$ ipython --no-banner

In [1]: import numpy as np

In [2]: np.set_printoptions(precision=1, suppress=True, linewidth=100)

In [3]: W0 = np.loadtxt("run10.csv", delimiter=",")

In [4]: W0
Out[4]: 
array([[ 0.3,  1.5, -0.1, -1.8, -0.5, -1.2],
       [-0.5, -0.2,  0.6,  0.8, -2.8, -0.6],
       [-1.5, -0.5,  0.3, -1.2, -0.8,  1.2],
       [-0.2, -1.1, -0.2, -0.4, -0.7,  2.1]])

In [5]: u, r1 = W0[1], W0[2]

In [6]: round(u @ r1, 1)
Out[6]: np.float64(1.6)

In [7]: p = (u @ r1) / (u @ u) * u

In [8]: r1 - p
Out[8]: array([-1.4, -0.5,  0.2, -1.3, -0.3,  1.3])

In [9]: round((r1 - p) @ u, 1)
Out[9]: np.float64(0.0)

In [10]: np.linalg.matrix_rank(np.outer(u, r1))
Out[10]: np.int64(1)

In [11]: np.linalg.norm(W0, axis=1)
Out[11]: array([2.7, 3.1, 2.5, 2.5])

In [12]: round(float(np.linalg.norm(W0, 1)), 1), round(float(np.linalg.norm(W0, np.inf)), 1)
Out[12]: (5.1, 5.5)

In [13]: round(np.linalg.norm(W0[0] - W0[1]), 1)
Out[13]: np.float64(4.1)

In [14]: np.linalg.norm(W0, axis=2)
AxisError: axis 2 is out of bounds for array of dimension 2


In [15]: rng = np.random.default_rng(524)

In [16]: other = W0 + rng.integers(-2, 3, (4, 3)) @ rng.integers(-2, 3, (3, 6))

In [17]: other
Out[17]: 
array([[ -3.7,   1.5,  -4.1,   0.2, -10.5,   6.8],
       [  1.5,   0.8,   0.6,   0.8,  -2.8,  -2.6],
       [ -6.5,  -3.5,   1.3,  -3.2,   0.2,   5.2],
       [  2.8,  -0.1,   0.8,  -0.4,   2.3,  -1.9]])

In [18]: np.round(np.linalg.svd(other - W0, compute_uv=False), 1) + 0
Out[18]: array([15.7,  7.4,  0.6,  0. ])

In [19]: np.abs(other - W0).sum(axis=1)
Out[19]: array([28.,  5., 16., 12.])

In [20]: np.linalg.matrix_rank(other - W0, tol=1e-8)
Out[20]: np.int64(3)

In [21]: F = np.load("w.npy")

In [22]: F
Out[22]: 
array([[-1.2, -0.6, -2. ,  2.4,  1.7],
       [ 0.9,  1.4,  0.5,  1.7, -4.3],
       [-1.3,  1.4, -0.1, -1.1, -4.6],
       [ 0.4, -1.2, -0.9,  0.2,  4.1],
       [ 2.8,  1.3, -0.8,  0.7, -3.8],
       [ 0.7,  0.4, -0.3, -1.2, -1.5],
       [-0.5, -1.9,  0.5,  0.3,  5.8],
       [-0.1, -1. , -0.7, -0.8,  3.1],
       [-0.1, -0.4, -0.1, -0.2,  1. ],
       [ 0.3, -0.9, -0.5, -1.1,  2.7],
       [-2. ,  0.6,  1. ,  0.8, -1.8]])

In [23]: U, s, vt = np.linalg.svd(F)

In [24]: np.argmax(s[:-1] / (s[1:] + 1e-6)) + 1
Out[24]: np.int64(4)

In [25]: s
Out[25]: array([12.1,  4.1,  3.9,  2.4,  0.2])

In [26]: other = U[:, :4] @ np.diag(s[:4]) @ vt[:4]

In [27]: round(float(np.linalg.norm(F - other, 2)), 1), round(s[4], 1)
Out[27]: (0.2, np.float64(0.2))

In [28]: round(np.abs(F - other).max(), 1)
Out[28]: np.float64(0.1)

In [29]: P = F @ np.linalg.solve(F.T @ F, F.T)

In [30]: P.round(1) + 0
Out[30]: 
array([[ 1. ,  0.1,  0.1,  0.1,  0. ,  0. ,  0. ,  0.1,  0.1,  0. ,  0. ],
       [ 0.1,  0.4, -0.1, -0.2,  0.2,  0. ,  0. , -0.3,  0. , -0.2,  0.1],
       [ 0.1, -0.1,  0.6, -0.2, -0.1,  0.2, -0.4,  0. ,  0. ,  0. ,  0.1],
       [ 0.1, -0.2, -0.2,  0.6,  0.1, -0.2, -0.1,  0.2, -0.2,  0. ,  0. ],
       [ 0. ,  0.2, -0.1,  0.1,  0.6,  0.1, -0.3, -0.1, -0.1,  0. , -0.3],
       [ 0. ,  0. ,  0.2, -0.2,  0.1,  0.3,  0. ,  0. ,  0.2,  0.1, -0.3],
       [ 0. ,  0. , -0.4, -0.1, -0.3,  0. ,  0.5,  0. ,  0.2,  0.1, -0.1],
       [ 0.1, -0.3,  0. ,  0.2, -0.1,  0. ,  0. ,  0.2,  0. ,  0.1, -0.1],
       [ 0.1,  0. ,  0. , -0.2, -0.1,  0.2,  0.2,  0. ,  0.2,  0.1, -0.1],
       [ 0. , -0.2,  0. ,  0. ,  0. ,  0.1,  0.1,  0.1,  0.1,  0.2, -0.2],
       [ 0. ,  0.1,  0.1,  0. , -0.3, -0.3, -0.1, -0.1, -0.1, -0.2,  0.5]])

In [31]: np.round(np.linalg.eigvalsh(P), 1) + 0
Out[31]: array([0., 0., 0., 0., 0., 0., 1., 1., 1., 1., 1.])
